In [1]: import numpy as np

In [2]: np.set_printoptions(precision=2, suppress=True, linewidth=160)

In [3]: def rd(a):
   ...:     return np.round(a, 2) + 0
   ...: 

In [4]: M = np.loadtxt("sample18.csv", delimiter=",")

In [5]: rd(M)
Out[5]: 
array([[ 0.98, -0.02, -0.02, -0.05,  0.11,  0.05,  0.02, -0.08, -0.05,  0.02,  0.05,  0.05, -0.05],
       [-0.02,  0.98, -0.02, -0.05,  0.11,  0.05,  0.02, -0.08, -0.05,  0.02,  0.05,  0.05, -0.05],
       [-0.02, -0.02,  0.98, -0.05,  0.11,  0.05,  0.02, -0.08, -0.05,  0.02,  0.05,  0.05, -0.05],
       [-0.05, -0.05, -0.05,  0.86,  0.32,  0.14,  0.05, -0.23, -0.14,  0.05,  0.14,  0.14, -0.14],
       [ 0.11,  0.11,  0.11,  0.32,  0.26, -0.32, -0.11,  0.53,  0.32, -0.11, -0.32, -0.32,  0.32],
       [ 0.05,  0.05,  0.05,  0.14, -0.32,  0.86, -0.05,  0.23,  0.14, -0.05, -0.14, -0.14,  0.14],
       [ 0.02,  0.02,  0.02,  0.05, -0.11, -0.05,  0.98,  0.08,  0.05, -0.02, -0.05, -0.05,  0.05],
       [-0.08, -0.08, -0.08, -0.23,  0.53,  0.23,  0.08,  0.62, -0.23,  0.08,  0.23,  0.23, -0.23],
       [-0.05, -0.05, -0.05, -0.14,  0.32,  0.14,  0.05, -0.23,  0.86,  0.05,  0.14,  0.14, -0.14],
       [ 0.02,  0.02,  0.02,  0.05, -0.11, -0.05, -0.02,  0.08,  0.05,  0.98, -0.05, -0.05,  0.05],
       [ 0.05,  0.05,  0.05,  0.14, -0.32, -0.14, -0.05,  0.23,  0.14, -0.05,  0.86, -0.14,  0.14],
       [ 0.05,  0.05,  0.05,  0.14, -0.32, -0.14, -0.05,  0.23,  0.14, -0.05, -0.14,  0.86,  0.14],
       [-0.05, -0.05, -0.05, -0.14,  0.32,  0.14,  0.05, -0.23, -0.14,  0.05,  0.14,  0.14,  0.86]])

In [6]: rd(M[:, 5] @ M[:, 9])
Out[6]: np.float64(0.0)

In [7]: rd(np.linalg.svd(M, compute_uv=False))
Out[7]: array([1., 1., 1., 1., 1., 1., 1., 1., 1., 1., 1., 1., 1.])

In [8]: O, R = np.linalg.qr(M)

In [9]: abs(R[0, 0]), rd(np.linalg.norm(M[:, 0]))
Out[9]: (np.float64(1.0), np.float64(1.0))

In [10]: O.shape, R.shape
Out[10]: ((13, 13), (13, 13))

In [11]: rd(np.trace(O @ O.T))
Out[11]: np.float64(13.0)

In [12]: np.allclose(R.T @ R, M.T @ M)
Out[12]: True

In [13]: vec = np.array([-8, 3, -7, -9, 2, 8, -1, 8, -8, 2, -2, -8, 5])

In [14]: rd(np.sort(np.abs(np.degrees(np.angle(np.linalg.eigvals(M))))))
Out[14]: array([  0.,   0.,   0.,   0.,   0.,   0.,   0.,   0.,   0.,   0.,   0.,   0., 180.])

In [15]: rd(M.T @ (M @ vec))
Out[15]: array([-8.,  3., -7., -9.,  2.,  8., -1.,  8., -8.,  2., -2., -8.,  5.])

In [16]: [p for p in range(1, 25) if np.allclose(np.linalg.matrix_power(M, p), np.eye(13))]
Out[16]: [2, 4, 6, 8, 10, 12, 14, 16, 18, 20, 22, 24]

In [17]: rd(np.linalg.det(M))
Out[17]: np.float64(-1.0)

In [18]: E = np.load("a.npy")

In [19]: E
Out[19]: 
array([[ 1.6 , -0.2 , -3.43, -0.9 , -0.7 , -0.4 , -1.1 ,  1.  ,  1.6 ],
       [-1.6 ,  1.8 , -0.49,  0.6 , -1.9 , -0.9 ,  1.6 , -1.6 ,  0.5 ],
       [ 1.6 ,  1.  , -1.82, -0.5 ,  0.4 ,  2.1 ,  1.4 , -0.7 ,  0.8 ],
       [ 0.1 ,  0.5 ,  1.63,  1.2 , -0.8 ,  0.9 , -1.2 , -0.1 , -0.9 ],
       [-0.5 , -1.4 , -1.93, -0.2 ,  0.9 ,  1.3 ,  0.5 ,  1.9 ,  1.1 ],
       [ 1.  , -2.  , -3.07,  0.8 , -0.2 , -0.9 , -0.2 , -1.3 ,  1.6 ],
       [ 0.8 ,  0.  , -1.81,  1.5 ,  0.  , -0.6 , -0.1 , -1.5 ,  0.7 ],
       [ 0.  , -1.2 ,  0.39, -0.2 ,  0.3 ,  0.4 , -0.6 , -1.  , -0.1 ],
       [-1.5 , -0.7 ,  0.08,  0.6 , -0.1 ,  0.6 ,  0.8 ,  1.4 ,  0.4 ],
       [ 2.1 ,  1.5 ,  4.69,  0.3 , -2.2 ,  0.3 , -0.6 ,  0.7 , -2.4 ],
       [ 0.2 , -0.6 , -3.42,  1.1 , -0.1 ,  1.2 , -0.1 , -0.7 ,  1.5 ],
       [ 0.2 , -0.1 ,  3.98, -1.4 , -1.6 , -0.7 , -0.5 ,  1.2 , -1.9 ],
       [ 0.9 , -0.5 , -1.51,  0.3 ,  0.9 , -0.6 ,  1.2 ,  0.4 ,  0.8 ],
       [ 0.5 , -2.1 ,  3.  ,  0.1 ,  0.9 ,  0.6 , -0.2 , -0.2 , -1.2 ],
       [ 0.9 ,  0.7 ,  3.59,  1.6 , -3.  ,  1.  , -1.8 , -0.7 , -1.8 ],
       [ 0.2 , -0.5 , -0.04,  0.2 ,  0.2 , -1.1 ,  0.8 ,  0.  , -0.3 ],
       [ 0.2 ,  0.1 ,  0.75,  1.1 ,  0.6 , -1.7 , -1.6 , -0.7 , -0.3 ],
       [-0.2 , -0.7 ,  0.  , -0.4 ,  2.1 ,  0.1 ,  1.6 , -0.7 ,  0.  ],
       [-0.7 ,  1.3 ,  0.59,  1.4 , -0.3 , -0.9 , -1.2 ,  1.8 , -0.3 ],
       [-0.6 , -0.4 , -0.94, -0.9 ,  1.8 ,  0.5 , -0.5 ,  0.1 ,  0.4 ],
       [-0.6 ,  0.8 , -4.53,  0.2 ,  0.8 ,  0.7 ,  0.3 ,  1.3 ,  2.4 ],
       [ 0.9 ,  0.1 ,  1.33,  1.2 ,  1.3 , -1.5 ,  0.8 ,  1.2 , -0.7 ],
       [ 0.4 ,  1.  ,  2.77,  0.  ,  1.4 ,  0.2 , -0.7 ,  0.8 , -1.2 ],
       [-0.6 , -0.4 , -3.76, -0.6 , -1.3 , -1.2 ,  1.6 ,  1.2 ,  1.9 ],
       [ 0.2 ,  0.9 ,  0.68, -0.2 , -0.3 , -1.6 , -1.2 , -1.  ,  0.  ],
       [ 2.2 , -0.2 ,  0.03,  1.2 ,  2.1 , -0.8 , -1.5 ,  0.9 , -0.2 ],
       [-0.6 , -1.6 ,  2.47,  1.  , -0.1 ,  1.  ,  0.3 ,  0.1 , -1.1 ],
       [ 0.3 ,  1.1 , -2.68, -1.7 , -0.4 , -0.5 ,  0.1 ,  0.3 ,  1.2 ],
       [ 0.9 ,  0.7 , -3.55,  1.1 , -0.1 ,  0.9 ,  1.  ,  0.2 ,  1.7 ],
       [-0.4 ,  1.2 ,  2.99, -0.1 ,  1.8 ,  1.5 , -0.9 , -1.1 , -1.3 ],
       [ 0.9 , -1.3 ,  3.49, -1.3 ,  1.3 , -1.2 ,  0.6 ,  0.7 , -1.6 ],
       [ 0.7 , -2.  ,  0.48, -0.8 , -0.7 , -1.7 ,  0.9 , -0.9 , -0.3 ],
       [-0.4 , -1.1 ,  0.42, -0.6 ,  1.3 ,  0.1 ,  0.  , -0.8 , -0.4 ]])

In [20]: dist = np.linalg.norm(E[:, None] - E[None], axis=-1)

In [21]: dist.shape
Out[21]: (33, 33)

In [22]: dist[8].round(6).argsort(kind="stable")[:4]
Out[22]: array([ 8,  4, 15, 19])

In [23]: np.flatnonzero(dist[8] < dist.mean() / 2)
Out[23]: array([8])

In [24]: np.linalg.matrix_rank(dist ** 2)
Out[24]: np.int64(11)

In [25]: (dist + 1e9 * np.eye(33)).round(6).argmin(axis=1)
Out[25]: array([27, 15, 28, 26,  8,  6,  5, 32,  4, 14, 28,  9, 15, 26,  9, 12, 24, 32,  3, 32, 28, 15, 29, 27, 16, 21, 13,  0, 10, 22, 13, 15,  7])

In [26]: np.unravel_index(dist.round(6).argmax(), dist.shape)
Out[26]: (np.int64(9), np.int64(20))
